% ipython --no-banner

In [1]: import numpy as np

In [2]: import numpy.linalg as la

In [3]: np.set_printoptions(precision=2, suppress=True, linewidth=100, legacy="1.25")

In [4]: tidy = lambda a: np.round(a, 2) + 0

In [5]: data = np.load("data.npy")

In [6]: print(data)
[[  2.64  -0.3   -0.71]
 [  2.8   -0.8    0.47]
 [ 22.62   3.3   -1.98]
 [ -8.91  -0.74   0.67]
 [ -3.16  -1.51   0.48]
 [ -1.19  -0.17   0.76]
 [ -6.23   4.66  -0.34]
 [  5.16   0.59  -0.5 ]
 [ -3.15   0.03   0.26]
 [ -9.16  -3.69   1.44]
 [ -2.37   1.14  -0.1 ]
 [ -4.97  -0.97   0.45]
 [ 10.56   5.81  -1.75]
 [  0.58   2.14   0.17]
 [ 12.35   0.58  -0.38]
 [  8.06   1.65  -0.47]
 [ -6.9   -0.17   0.8 ]
 [ -6.68  -2.35   0.62]
 [ 21.88   0.1   -1.52]
 [-16.38  -0.85   1.65]
 [ -1.13  -2.35   0.71]
 [ -8.04  -2.95   1.3 ]
 [  2.63   2.19  -0.57]
 [  3.99  -0.35  -0.41]
 [  1.32   0.15   0.05]]

In [7]: cen = data - data.mean(axis=0)

In [8]: evecs = la.svd(cen)[2][:2]

In [9]: B = cen - cen @ evecs.T @ evecs

In [10]: print(tidy((cen @ evecs.T).std(axis=0)))
[9.17 1.92]

In [11]: print(la.norm(B, axis=1).round(6).argmax())
0

In [12]: print(tidy(np.diag(evecs.T @ evecs)))
[1.   0.97 0.03]

In [13]: q, _ = la.qr(np.array([[0.1, -0.9, -0.1], [0.6, -0.4, 0.0], [-0.2, -0.6, -1.0]]))

In [14]: ev = np.array([-1, -2, 2])

In [15]: K = q @ np.diag(ev) @ q.T

In [16]: print(tidy(K))
[[-0.43 -0.7  -1.8 ]
 [-0.7  -0.66  0.67]
 [-1.8   0.67  0.09]]

In [17]: q = K.astype(float).copy()

In [18]: for j in range(3):
    ...:     q[:, j] -= q[:, :j] @ (q[:, :j].T @ q[:, j])
    ...:     q[:, j] /= la.norm(q[:, j])
    ...: 

In [19]: print(tidy(q))
[[-0.22 -0.65 -0.73]
 [-0.35 -0.64  0.68]
 [-0.91  0.4  -0.09]]

In [20]: print(tidy(q.T @ K))
[[ 1.98 -0.22  0.07]
 [ 0.    1.15  0.78]
 [ 0.    0.    1.76]]

In [21]: ev, evecs = la.eigh(K)

In [22]: x = np.array([-2, 0, 2])

In [23]: print(tidy(x @ K @ x))
13.09

In [24]: print((np.sign(evecs[:, -1].round(6)) == np.sign(evecs[0, -1].round(6))).astype(int))
[1 0 0]

In [25]: print(tidy(la.det(K[::-1])))
-4.0

In [26]: print(tidy(np.einsum("ij,ji->", K, K)))
9.0

In [27]: print(tidy(la.det(K.T)))
4.0

In [28]: print(tidy(la.eigvals(K).sum().real))
-1.0

In [29]: print(tidy(la.eigvals(K)))
[ 2. -2. -1.]

In [30]: print(tidy(np.einsum("ii->", K)))
-1.0

In [31]: print(tidy(la.det(2 * K)), tidy(la.det(K)))
32.0 4.0

In [32]: print(tidy(np.poly(K)))
[ 1.  1. -4. -4.]

In [33]: ev, evecs = la.eig(K)

In [34]: print(tidy(np.sort(la.eigvals(K.T))))
[-2. -1.  2.]

In [35]: print(tidy(np.sort(la.eigvals(la.inv(K)))))
[-1.  -0.5  0.5]

In [36]: print(tidy(np.prod(ev)))
4.0

In [37]: x = np.array([3, 2, 3])

In [38]: print((K @ x).argmax())
1

In [39]: print(tidy(K * x))
[[-1.29 -1.39 -5.41]
 [-2.09 -1.32  2.  ]
 [-5.41  1.33  0.28]]

In [40]: print(tidy(np.einsum("ij,j->i", K, x)))
[-8.1  -1.42 -3.81]

In [41]: print(tidy(K @ x))
[-8.1  -1.42 -3.81]

In [42]: print(tidy(K @ np.ones(3)))
[-2.93 -0.69 -1.05]

In [43]: F = np.load("w.npy")

In [44]: print(tidy(F))
[[-2.24 -6.35  7.39]
 [ 8.51 -1.06  5.15]
 [ 7.27 -2.44  6.42]
 [-2.31 -6.35  7.37]
 [ 9.6   1.34  2.45]
 [-5.74 -6.07  5.49]
 [-4.91  4.16 -7.65]
 [ 9.19  0.08  3.94]
 [-8.87  0.52 -4.59]
 [-2.66 -6.37  7.24]
 [ 9.65  2.32  1.19]
 [-3.41  4.93 -8.01]
 [ 0.96  6.21 -7.78]
 [-1.32  5.7  -8.11]
 [ 9.54  1.05  2.81]
 [-3.72  4.78 -7.95]
 [ 6.27 -3.27  7.07]]

In [45]: print(np.allclose(F[:-1].T @ la.lstsq(F[:-1].T, F[-1])[0], F[-1]))
True

In [46]: print(np.unique(F.round(6), axis=0).shape)
(17, 3)

In [47]: print(tidy(F @ la.pinv(F) @ F))
[[-2.24 -6.35  7.39]
 [ 8.51 -1.06  5.15]
 [ 7.27 -2.44  6.42]
 [-2.31 -6.35  7.37]
 [ 9.6   1.34  2.45]
 [-5.74 -6.07  5.49]
 [-4.91  4.16 -7.65]
 [ 9.19  0.08  3.94]
 [-8.87  0.52 -4.59]
 [-2.66 -6.37  7.24]
 [ 9.65  2.32  1.19]
 [-3.41  4.93 -8.01]
 [ 0.96  6.21 -7.78]
 [-1.32  5.7  -8.11]
 [ 9.54  1.05  2.81]
 [-3.72  4.78 -7.95]
 [ 6.27 -3.27  7.07]]

In [48]: print(la.lstsq(F[:-1].T, F[-1])[2])
2

In [49]: cen = F - F.mean(axis=0)

In [50]: evecs = la.svd(cen)[2][:2]

In [51]: B = cen - cen @ evecs.T @ evecs

In [52]: print(tidy(np.cov(cen @ evecs.T, rowvar=False)))
[[66.4   0.  ]
 [ 0.   36.83]]

In [53]: U, s, Vh = la.svd(F)

In [54]: evecs = Vh[:(s > 1e-8).sum()]

In [55]: rng = np.random.default_rng(700)

In [56]: x = F[16] + 5 * F[10] + rng.integers(2) * np.eye(3)[0]

In [57]: print(tidy(x))
[54.54  8.31 13.03]

In [58]: print(np.allclose(evecs.T @ evecs @ x, x))
True

In [59]: print(tidy(np.diag(evecs.T @ evecs)))
[0.93 0.41 0.66]

In [60]: print(tidy(evecs.T @ evecs))
[[ 0.93  0.2   0.15]
 [ 0.2   0.41 -0.45]
 [ 0.15 -0.45  0.66]]

In [61]: print(la.matrix_rank(np.vstack([F, x])))
2

In [62]: labels = F[:, 1] > np.median(F[:, 1])

In [63]: u = F[labels].mean(axis=0) - F[~labels].mean(axis=0)

In [64]: print(labels.astype(int))
[0 0 0 0 1 0 1 0 0 0 1 1 1 1 1 1 0]

In [65]: print(tidy(u))
[ 1.    7.29 -9.18]

In [66]: print(tidy((((F - F.mean(axis=0)) @ u > 0) == labels).mean()))
0.88

In [67]: print(((F - F.mean(axis=0)) @ u > 0).astype(int))
[0 0 0 0 1 0 1 0 1 0 1 1 1 1 0 1 0]
